$ python3 -q
>>> import numpy as np
>>> import numpy.linalg as la
>>> np.set_printoptions(precision=2, suppress=True, linewidth=200, sign=" ")
>>> F = np.loadtxt("w.csv", delimiter=",")
>>> print(F)
[[-0.9   1.3   0.    0.4   0.9   1.4   4.7 ]
 [-0.1   0.   -0.2  -0.6  -0.9  -1.6  -0.1 ]
 [ 1.5  -0.1   0.   -0.7   1.4  -1.4  -0.29]
 [ 1.   -1.1   0.5  -1.7  -0.5  -1.4  -4.32]
 [ 1.5   0.3  -0.9   0.7  -0.8   0.5   0.94]
 [ 0.4   1.5  -0.5   0.8   0.7  -0.1   5.69]
 [ 1.3  -0.2   1.1  -1.4   0.7  -0.1  -1.01]
 [ 0.7   0.3   1.5   1.3  -0.4   0.3   1.39]
 [ 2.4  -1.3   0.3   0.1  -0.5   1.8  -5.16]
 [ 1.   -1.6  -1.2   0.9   0.7  -0.4  -6.4 ]
 [ 0.7  -0.3  -0.2  -2.9  -0.5  -0.3  -1.4 ]
 [-1.5  -0.3   0.1  -1.4   0.9   1.   -1.41]
 [-0.3  -0.6  -1.   -0.2   0.4   1.4  -2.4 ]
 [-0.2   0.2  -0.1   1.    0.4   0.    0.89]
 [ 0.5   0.2   0.7  -0.3  -0.4   0.4   1.28]
 [ 1.4   0.    0.7  -1.1  -0.9  -0.2   0.14]
 [-0.3  -0.4   1.    0.4  -2.5   0.6  -2.01]]
>>> cent = F[[10, 8]].astype(float)
>>> for _ in range(4):
...     z = la.norm(F[:, None] - cent, axis=-1).argmin(axis=1)
...     cent = np.array([F[z == j].mean(axis=0) for j in range(2)])
... 
>>> print(z)
[ 0  0  0  1  0  0  0  0  1  1  0  0  0  0  0  0  0]
>>> print(np.bincount(z))
[ 14   3]
>>> print(cent.round(2) + 0)
[[ 0.34  0.14  0.16 -0.29 -0.07  0.14  0.46]
 [ 1.47 -1.33 -0.13 -0.23 -0.1   0.   -5.29]]
>>> Xc = (F - F.mean(axis=0)) / F.std(axis=0)
>>> print(Xc.std(axis=0))
[ 1.  1.  1.  1.  1.  1.  1.]
>>> print(np.argwhere(np.abs(Xc) > 2))
[[  5   1]
 [  5   6]
 [ 10   3]
 [ 11   0]
 [ 16   4]]
>>> c = la.lstsq(np.delete(Xc, 4, axis=1), Xc[:, 4])[0]
>>> print(round(float(1 - np.var(Xc[:, 4] - np.delete(Xc, 4, axis=1) @ c)), 2))
0.21
>>> z = F[:, 2] > np.median(F[:, 2])
>>> f = F[z].mean(axis=0) - F[~z].mean(axis=0)
>>> print(z.astype(int))
[ 0  0  0  1  0  0  1  1  1  0  0  1  0  0  1  1  1]
>>> print(f)
[ 0.29 -0.43  1.19 -0.45 -0.71  0.36 -1.57]
>>> print(((F - F.mean(axis=0)) @ f > 0).astype(int))
[ 0  0  0  1  0  0  1  0  1  1  1  1  1  0  0  1  1]
>>> W0 = np.loadtxt("a.csv", delimiter=",")
>>> print(W0)
[[ 0.82 -0.24  0.16 -0.07  0.04 -0.27 -0.04 -0.13 -0.24 -0.16 -0.27]
 [-0.24  0.69  0.2  -0.09  0.06 -0.35 -0.06 -0.17 -0.31 -0.2  -0.35]
 [ 0.16  0.2   0.87  0.06 -0.04  0.23  0.04  0.11  0.2   0.13  0.23]
 [-0.07 -0.09  0.06  0.97  0.02 -0.1  -0.02 -0.05 -0.09 -0.06 -0.1 ]
 [ 0.04  0.06 -0.04  0.02  0.99  0.06  0.01  0.03  0.06  0.04  0.06]
 [-0.27 -0.35  0.23 -0.1   0.06  0.61 -0.06 -0.19 -0.35 -0.23 -0.39]
 [-0.04 -0.06  0.04 -0.02  0.01 -0.06  0.99 -0.03 -0.06 -0.04 -0.06]
 [-0.13 -0.17  0.11 -0.05  0.03 -0.19 -0.03  0.91 -0.17 -0.11 -0.19]
 [-0.24 -0.31  0.2  -0.09  0.06 -0.35 -0.06 -0.17  0.69 -0.2  -0.35]
 [-0.16 -0.2   0.13 -0.06  0.04 -0.23 -0.04 -0.11 -0.2   0.87 -0.23]
 [-0.27 -0.35  0.23 -0.1   0.06 -0.39 -0.06 -0.19 -0.35 -0.23  0.61]]
>>> W = np.array([[4, -4, -4, 6, 7, -1],
...     [-2, -2, 8, -6, 8, 3],
...     [-6, -3, -5, 0, 7, -3],
...     [-9, 2, -2, -1, -1, 3],
...     [4, -8, -9, 6, 1, 2],
...     [7, 9, -1, 9, -3, 9],
...     [7, 3, -8, -9, 8, 3],
...     [9, 9, -3, -7, 4, 6],
...     [-6, 0, -8, -8, -4, 2],
...     [3, -9, 4, -4, -5, 2],
...     [4, 5, 4, -1, 5, -9]])
>>> c = np.array([0, 4, 1, 5, 2, 1])
>>> H = np.maximum(W0 @ W + c, 0)
>>> print((H > 0).astype(int))
[[ 1  0  0  1  1  0]
 [ 0  0  1  1  1  1]
 [ 0  1  0  1  1  1]
 [ 0  1  0  1  1  1]
 [ 1  0  0  1  1  1]
 [ 1  1  0  1  0  1]
 [ 1  1  0  0  1  1]
 [ 1  1  0  0  1  1]
 [ 0  0  0  1  0  0]
 [ 0  0  1  1  0  1]
 [ 0  1  1  1  1  0]]
>>> cent = np.array([[6, 5], [6, 6], [4, 6], [6, 5], [7, 0], [5, 2]])
>>> print((H @ cent).round(6).argmax(axis=1))
[ 0  0  0  0  0  0  0  0  0  1  0]
>>> print([round(float(la.det(W0[:i, :i])), 2) + 0 for i in range(1, 12)])
[0.82, 0.5, 0.37, 0.34, 0.33, -0.06, -0.07, -0.16, -0.47, -0.61, -1.0]
>>> evals, evecs = la.eigh(W0)
>>> x0 = np.array([-1, 1, -3, -2, -3, -5, 5, -1, -4, -1, 1])
>>> print(round(x0 @ W0 @ x0, 2))
79.08
>>> print(round(float(np.abs(W0).sum(axis=1).max()), 2), round(np.abs(evals).max(), 2))
2.84 1.0
>>> print(la.eigvalsh(W0[1:, 1:]))
[-0.82  1.    1.    1.    1.    1.    1.    1.    1.    1.  ]
>>> print(np.round(evecs * np.abs(evals) @ evecs.T, 2) + 0)
[[ 1.  0.  0.  0.  0.  0.  0.  0.  0.  0.  0.]
 [ 0.  1.  0.  0.  0.  0.  0.  0.  0.  0.  0.]
 [ 0.  0.  1.  0.  0.  0.  0.  0.  0.  0.  0.]
 [ 0.  0.  0.  1.  0.  0.  0.  0.  0.  0.  0.]
 [ 0.  0.  0.  0.  1.  0.  0.  0.  0.  0.  0.]
 [ 0.  0.  0.  0.  0.  1.  0.  0.  0.  0.  0.]
 [ 0.  0.  0.  0.  0.  0.  1.  0.  0.  0.  0.]
 [ 0.  0.  0.  0.  0.  0.  0.  1.  0.  0.  0.]
 [ 0.  0.  0.  0.  0.  0.  0.  0.  1.  0.  0.]
 [ 0.  0.  0.  0.  0.  0.  0.  0.  0.  1.  0.]
 [ 0.  0.  0.  0.  0.  0.  0.  0.  0.  0.  1.]]
